$ python3 -q
>>> import numpy as np
>>> np.set_printoptions(precision=1, suppress=True, linewidth=200, legacy="1.25")
>>> def rd(a):
...     return np.round(a, 1) + 0
... 
>>> arr = np.array([[-2, -1, -3, 1, -3, -2],
...     [-2, -2, -1, -3, 1, -3],
...     [-3, -2, -2, -1, -3, 1],
...     [1, -3, -2, -2, -1, -3],
...     [-3, 1, -3, -2, -2, -1],
...     [-1, -3, 1, -3, -2, -2]])
>>> x0 = np.array([0, 4, 1, 1, 5, 0])
>>> arr @ (2 * x0)
array([-42, -14, -52, -42, -22, -48])
>>> arr @ x0
array([-21,  -7, -26, -21, -11, -24])
>>> np.sign((arr @ x0).round(6))
array([-1, -1, -1, -1, -1, -1])
>>> arr * x0
array([[  0,  -4,  -3,   1, -15,   0],
       [  0,  -8,  -1,  -3,   5,   0],
       [  0,  -8,  -2,  -1, -15,   0],
       [  0, -12,  -2,  -2,  -5,   0],
       [  0,   4,  -3,  -2, -10,   0],
       [  0, -12,   1,  -3, -10,   0]])
>>> rng = np.random.default_rng(66645)
>>> labels = rng.permutation(6)
>>> labels
array([2, 0, 4, 1, 5, 3])
>>> other = arr[labels][:, labels]
>>> np.allclose(other, arr)
False
>>> other
array([[-2, -3, -3, -2,  1, -1],
       [-3, -2, -3, -1, -2,  1],
       [-3, -3, -2,  1, -1, -2],
       [-1, -2,  1, -2, -3, -3],
       [ 1, -1, -2, -3, -2, -3],
       [-2,  1, -1, -3, -3, -2]])
>>> np.trace(other)
-12
>>> rd(np.linalg.det(other)), rd(np.linalg.det(arr[labels]))
(2340.0, -2340.0)
>>> O, evecs = np.linalg.qr(other[:, :2])[0], np.linalg.qr(other[:, 2:])[0]
>>> sig = np.linalg.svd(O.T @ evecs, compute_uv=False)
>>> rd(np.linalg.norm(O @ O.T - evecs @ evecs.T, 2))
1.0
>>> arr @ np.ones(6)
array([-10., -10., -10., -10., -10., -10.])
>>> rd(np.fft.fft(arr[0]))
array([-10. +0.j ,  -1.5-0.9j,   3.5-0.9j,  -6. +0.j ,   3.5+0.9j,  -1.5+0.9j])
>>> arr @ (-1.0) ** np.arange(6)
array([-6.,  6., -6.,  6., -6.,  6.])
>>> np.allclose(arr @ arr.T, arr.T @ arr)
True
>>> other = np.array([[0, -6, 1, 1, 4, 7, -3, 0, 7, -2, -2, 7],
...     [6, 9, 2, 4, 9, 7, -9, -3, 6, -1, 2, 2],
...     [-9, 6, -1, -7, 8, 0, 1, -3, -4, -8, 8, -2],
...     [-3, -1, -6, 3, -1, 1, 8, 5, -5, -2, -1, -8],
...     [8, 4, 3, -8, 1, 6, -6, 9, -7, 3, -7, 3],
...     [-2, -2, 7, -9, 3, 5, 9, -1, 6, -5, -6, 8],
...     [2, 4, -3, -1, 9, 7, -9, 8, -2, -5, -3, -3],
...     [-2, 0, 3, 1, -7, -5, 3, -2, -6, 5, 7, -6],
...     [-9, -7, 3, 0, -7, -3, -3, -3, -5, -2, -6, -2],
...     [3, -3, 4, 5, 2, 8, -2, -6, 9, -4, 2, -7],
...     [5, 9, 5, 5, 7, -9, 5, -2, 7, -3, 8, -8],
...     [4, -8, 9, -7, 5, -4, -5, -5, -5, 5, 0, 3]])
>>> m1 = other + other.T
>>> m1
array([[  0,   0,  -8,  -2,  12,   5,  -1,  -2,  -2,   1,   3,  11],
       [  0,  18,   8,   3,  13,   5,  -5,  -3,  -1,  -4,  11,  -6],
       [ -8,   8,  -2, -13,  11,   7,  -2,   0,  -1,  -4,  13,   7],
       [ -2,   3, -13,   6,  -9,  -8,   7,   6,  -5,   3,   4, -15],
       [ 12,  13,  11,  -9,   2,   9,   3,   2, -14,   5,   0,   8],
       [  5,   5,   7,  -8,   9,  10,  16,  -6,   3,   3, -15,   4],
       [ -1,  -5,  -2,   7,   3,  16, -18,  11,  -5,  -7,   2,  -8],
       [ -2,  -3,   0,   6,   2,  -6,  11,  -4,  -9,  -1,   5, -11],
       [ -2,  -1,  -1,  -5, -14,   3,  -5,  -9, -10,   7,   1,  -7],
       [  1,  -4,  -4,   3,   5,   3,  -7,  -1,   7,  -8,  -1,  -2],
       [  3,  11,  13,   4,   0, -15,   2,   5,   1,  -1,  16,  -8],
       [ 11,  -6,   7, -15,   8,   4,  -8, -11,  -7,  -2,  -8,   6]])
>>> rd(np.linalg.eigvalsh(m1).min())
-38.0
